$ python3 -q
>>> import numpy as np
>>> np.set_printoptions(precision=4, suppress=True, linewidth=140, sign=" ")
>>> rd = lambda a: np.round(a, 4) + 0
>>> E = np.load("case2.npy")
>>> E
array([[-0.3, -1.6,  4.5,  0.9,  0.8],
       [-0.3,  0. ,  0.3, -0.1, -0.8],
       [-1.8, -1.5, -0.9, -1.4,  0.1],
       [-0.7, -0.1,  0. ,  0.5,  0.6],
       [ 1.1, -1. , -5.4,  0.1,  0.1],
       [ 0.2,  0.5,  2.7, -0.1,  1.4],
       [ 2. ,  0.4,  1.2, -0.3,  0.1],
       [-0.3, -0.5,  1.2,  0.8, -1.8]])
>>> x0 = np.array([-2, 0, 1, -2, 0])
>>> y = E @ x0
>>> try:
...     np.linalg.solve(E, y)
... except np.linalg.LinAlgError as e:
...     print(repr(e))
... 
LinAlgError('Last 2 dimensions of the array must be square')
>>> rd(np.linalg.pinv(E) @ E)
array([[ 1.,  0.,  0.,  0.,  0.],
       [ 0.,  1.,  0.,  0.,  0.],
       [ 0.,  0.,  1.,  0.,  0.],
       [ 0.,  0.,  0.,  1.,  0.],
       [ 0.,  0.,  0.,  0.,  1.]])
>>> rd(np.linalg.lstsq(E, y)[0])
array([-2.,  0.,  1., -2.,  0.])
>>> rng = np.random.default_rng(60146)
>>> y = y + 0.05 * rng.normal(size=8)
>>> rd(y)
array([ 3.3264,  1.1431,  5.4429,  0.4652, -7.8054,  2.5038, -2.2275,  0.1211])
>>> c, *_ = np.linalg.lstsq(E, y)
>>> rd(c)
array([-2.0149,  0.0193,  0.9951, -1.963 ,  0.0315])
>>> rd(np.linalg.norm(y - E @ c))
np.float64(0.0903)
>>> rd(E.T @ (y - E @ c))
array([ 0.,  0.,  0.,  0.,  0.])
>>> Q, vecs = np.linalg.qr(E[:, :2])[0], np.linalg.qr(E[:, 2:])[0]
>>> sigma = np.linalg.svd(Q.T @ vecs, compute_uv=False)
>>> rd(np.linalg.norm(Q @ Q.T - vecs @ vecs.T, 2))
np.float64(1.0)
>>> (sigma > 0.9).sum()
np.int64(0)
>>> idx = rng.permutation(5)
>>> other = E[:, idx] * rng.choice([-1, 1], 5)
>>> other
array([[-1.6,  0.8, -0.3, -4.5, -0.9],
       [ 0. , -0.8, -0.3, -0.3,  0.1],
       [-1.5,  0.1, -1.8,  0.9,  1.4],
       [-0.1,  0.6, -0.7, -0. , -0.5],
       [-1. ,  0.1,  1.1,  5.4, -0.1],
       [ 0.5,  1.4,  0.2, -2.7,  0.1],
       [ 0.4,  0.1,  2. , -1.2,  0.3],
       [-0.5, -1.8, -0.3, -1.2, -0.8]])
>>> left, _, Vh = np.linalg.svd(E.T @ other)
>>> rd(np.linalg.lstsq(E, other)[0])
array([[ 0.,  0.,  1.,  0.,  0.],
       [ 1.,  0.,  0.,  0.,  0.],
       [ 0.,  0.,  0., -1.,  0.],
       [ 0.,  0.,  0.,  0., -1.],
       [ 0.,  1.,  0.,  0.,  0.]])
>>> idx
array([ 1,  4,  0,  2,  3])
>>> other = np.c_[E[:, :4] @ np.array([[6, 3, 7, 8], [-4, -1, -7, 1], [-8, 3, 2, -7], [3, -5, 7, -1]]), np.array([1, -2, -1, -1, 3, -2, -1, -1])]
>>> rd(other)
array([[-28.7,   9.7,  24.4, -36.4,   1. ],
       [ -4.5,   0.5,  -2.2,  -4.4,  -2. ],
       [ -1.8,   0.4, -13.7,  -8.2,  -1. ],
       [ -2.3,  -4.5,  -0.7,  -6.2,  -1. ],
       [ 54.1, -12.4,   4.6,  45.5,   3. ],
       [-22.7,   8.7,   2.6, -16.7,  -2. ],
       [ -0.1,  10.7,  11.5,   8.3,  -1. ],
       [ -7. ,  -0.8,   9.4, -12.1,  -1. ]])
>>> np.linalg.matrix_rank(np.c_[E, other])
np.int64(6)
>>> np.linalg.matrix_rank(other)
np.int64(5)
>>> rd(np.linalg.norm(other - E @ np.linalg.lstsq(E, other)[0], axis=0))
array([ 0.    ,  0.    ,  0.    ,  0.    ,  2.6954])
>>> rd(np.linalg.norm(np.linalg.qr(E)[0].T @ other, axis=0) ** 2 / ((other ** 2).sum(axis=0) + 1e-12))
array([ 1.    ,  1.    ,  1.    ,  1.    ,  0.6698])
>>> x0 = np.array([1, 3, 5, 1, 0])
>>> y = other @ x0
>>> rd(y)
array([ 86. , -18.4, -77.3, -25.5,  85.4,  -0.3,  97.8,  25.5])
>>> rd(np.linalg.pinv(other) @ other)
array([[ 1.,  0.,  0.,  0.,  0.],
       [ 0.,  1.,  0.,  0.,  0.],
       [ 0.,  0.,  1.,  0.,  0.],
       [ 0.,  0.,  0.,  1.,  0.],
       [ 0.,  0.,  0.,  0.,  1.]])
>>> y = y + 0.05 * rng.normal(size=8)
>>> rd(y)
array([ 85.9709, -18.4701, -77.3031, -25.4167,  85.3687,  -0.2978,  97.7959,  25.409 ])
>>> c, *_ = np.linalg.lstsq(other, y)
>>> rd(np.linalg.norm(y - other @ c))
np.float64(0.1246)
>>> [round(float(np.linalg.norm(np.linalg.solve(other.T @ other + lam * np.eye(5), other.T @ y))), 2) for lam in (0, 1, 10, 100)]
[6.0, 5.98, 5.87, 5.24]
